In [1]: import numpy as np

In [2]: from numpy import linalg as LA

In [3]: np.set_printoptions(precision=2, suppress=True, linewidth=160, legacy="1.25")

In [4]: K = np.load("sample10.npy")

In [5]: K
Out[5]: 
array([[ -4.95,   3.7 ,   5.95],
       [  4.34,   1.16,  12.86],
       [  0.23,   1.94, -12.39],
       [  2.79,   9.37,  -7.72],
       [  8.18,   8.49,   2.67],
       [  8.1 ,   6.78,   0.14],
       [ 13.61,  -4.65, -21.17],
       [ -3.26,  -2.02,  -5.97],
       [-12.59,   1.7 ,  -2.17],
       [  3.3 ,  -0.74,  14.78],
       [ 10.73,   6.95,  -5.12],
       [  4.67,  -4.44,  -8.19],
       [ -5.72,  -0.86,   6.4 ],
       [ -0.77,  -1.1 ,  -1.14],
       [ -0.36,  -2.64,  10.68],
       [  0.32,   8.5 ,  -5.16],
       [ -3.49,   3.4 , -11.97],
       [  1.52,  -6.1 , -12.73],
       [  0.07,  -1.59,  -3.48]])

In [6]: B = np.c_[K[:, :2] @ np.array([[3, 3], [3, 1]]), np.array([-1, 1, -1, 1, 2, -1, 2, 1, 0, -2, 2, -1, 2, 1, -1, -1, 2, 2, -2])]

In [7]: B
Out[7]: 
array([[ -3.75, -11.15,  -1.  ],
       [ 16.5 ,  14.18,   1.  ],
       [  6.51,   2.63,  -1.  ],
       [ 36.48,  17.74,   1.  ],
       [ 50.01,  33.03,   2.  ],
       [ 44.64,  31.08,  -1.  ],
       [ 26.88,  36.18,   2.  ],
       [-15.84, -11.8 ,   1.  ],
       [-32.67, -36.07,   0.  ],
       [  7.68,   9.16,  -2.  ],
       [ 53.04,  39.14,   2.  ],
       [  0.69,   9.57,  -1.  ],
       [-19.74, -18.02,   2.  ],
       [ -5.61,  -3.41,   1.  ],
       [ -9.  ,  -3.72,  -1.  ],
       [ 26.46,   9.46,  -1.  ],
       [ -0.27,  -7.07,   2.  ],
       [-13.74,  -1.54,   2.  ],
       [ -4.56,  -1.38,  -2.  ]])

In [8]: LA.matrix_rank(np.c_[K, B])
Out[8]: 4

In [9]: np.round(LA.norm(B - K @ LA.lstsq(K, B)[0], axis=0), 2) + 0
Out[9]: array([0.  , 0.  , 5.94])

In [10]: x = np.array([2, 2, 1])

In [11]: rhs = K @ x

In [12]: LA.solve(K.T @ K, K.T @ rhs)
Out[12]: array([2., 2., 1.])

In [13]: rng = np.random.default_rng(4808)

In [14]: rhs = rhs + 0.1 * rng.normal(size=19)

In [15]: rhs
Out[15]: array([  3.3 ,  23.89,  -8.03,  16.62,  35.92,  29.95,  -3.17, -16.66, -23.92,  19.89,  30.14,  -7.72,  -6.76,  -4.68,   4.63,  12.43, -12.05, -21.87,  -6.54])

In [16]: b, *_ = LA.lstsq(K, rhs)

In [17]: np.round(LA.norm(rhs - K @ b), 2)
Out[17]: 0.33

In [18]: [round(float(LA.norm(LA.solve(K.T @ K + lam * np.eye(3), K.T @ rhs))), 2) for lam in (0, 1, 10, 100)]
Out[18]: [3.0, 2.99, 2.95, 2.61]

In [19]: np.round(K.T @ (rhs - K @ b), 2) + 0
Out[19]: array([0., 0., 0.])

In [20]: M = np.loadtxt("case2.csv", delimiter=",")

In [21]: M
Out[21]: 
array([[ 0.64,  0.47,  0.53, -0.3 ],
       [ 0.47,  0.39, -0.69,  0.4 ],
       [ 0.53, -0.69,  0.23,  0.44],
       [-0.3 ,  0.4 ,  0.44,  0.74]])

In [22]: evals, V = LA.eigh(M)

In [23]: x = np.array([1, 0, 1, 1])

In [24]: V * np.maximum(evals, 0) @ V.T
Out[24]: 
array([[ 0.82,  0.24,  0.26, -0.15],
       [ 0.24,  0.69, -0.34,  0.2 ],
       [ 0.26, -0.34,  0.62,  0.22],
       [-0.15,  0.2 ,  0.22,  0.87]])

In [25]: round(np.abs(M).sum(axis=1).max(), 2), np.abs(evals).max()
Out[25]: (1.94, 1.0)

In [26]: np.round(V * np.abs(evals) @ V.T, 2) + 0
Out[26]: 
array([[1., 0., 0., 0.],
       [0., 1., 0., 0.],
       [0., 0., 1., 0.],
       [0., 0., 0., 1.]])

In [27]: x = np.array([1, 1, 1, 3])

In [28]: 4 - LA.matrix_rank(M - np.eye(4), tol=1e-8)
Out[28]: 3

In [29]: round(LA.norm(x), 2), round(float(LA.norm(M @ x)), 2)
Out[29]: (3.46, 3.46)

In [30]: np.abs(LA.eigvals(M))
Out[30]: array([1., 1., 1., 1.])

In [31]: [p for p in range(1, 25) if np.allclose(LA.matrix_power(M, p), np.eye(4))]
Out[31]: [2, 4, 6, 8, 10, 12, 14, 16, 18, 20, 22, 24]

In [32]: M.T @ (M @ x)
Out[32]: array([1., 1., 1., 3.])

In [33]: round(LA.eigvalsh(M).min(), 2)
Out[33]: -1.0

In [34]: A = np.array([[1.5, -0.8, -0.3],
    ...:     [1.9, -1.2, 1.8],
    ...:     [-0.8, 1.1, 0.7],
    ...:     [-1.7, 0.6, -0.7],
    ...:     [0.1, 1.7, -1.3],
    ...:     [0.8, 1.4, 0.3],
    ...:     [-0.2, 1.8, 0.6],
    ...:     [-0.6, 0.1, -0.1],
    ...:     [-0.8, -0.4, 0.6],
    ...:     [-0.5, 0.5, 0.1],
    ...:     [-1.4, -0.8, 0.7],
    ...:     [-0.3, 1.4, 0.6]])

In [35]: A[:, 2] = -2 * A[:, 0] + 0.3 * rng.normal(size=12)

In [36]: A
Out[36]: 
array([[ 1.5 , -0.8 , -2.51],
       [ 1.9 , -1.2 , -3.45],
       [-0.8 ,  1.1 ,  1.7 ],
       [-1.7 ,  0.6 ,  3.36],
       [ 0.1 ,  1.7 , -0.17],
       [ 0.8 ,  1.4 , -1.53],
       [-0.2 ,  1.8 , -0.05],
       [-0.6 ,  0.1 ,  1.03],
       [-0.8 , -0.4 ,  2.22],
       [-0.5 ,  0.5 ,  0.91],
       [-1.4 , -0.8 ,  2.28],
       [-0.3 ,  1.4 ,  1.  ]])

In [37]: x = np.array([-1, -1, -3])

In [38]: rhs = A @ x

In [39]: np.round(LA.pinv(A) @ A, 2) + 0
Out[39]: 
array([[1., 0., 0.],
       [0., 1., 0.],
       [0., 0., 1.]])

In [40]: rhs = rhs + 0.02 * rng.normal(size=12)

In [41]: rhs
Out[41]: array([ 6.84,  9.64, -5.38, -8.96, -1.33,  2.36, -1.49, -2.59, -5.44, -2.71, -4.66, -4.09])

In [42]: b, *_ = LA.lstsq(A, rhs)

In [43]: round(LA.norm(rhs - A @ b), 2)
Out[43]: 0.05

In [44]: np.round(A.T @ (rhs - A @ b), 2) + 0
Out[44]: array([0., 0., 0.])

In [45]: b
Out[45]: array([-0.95, -1.01, -2.97])
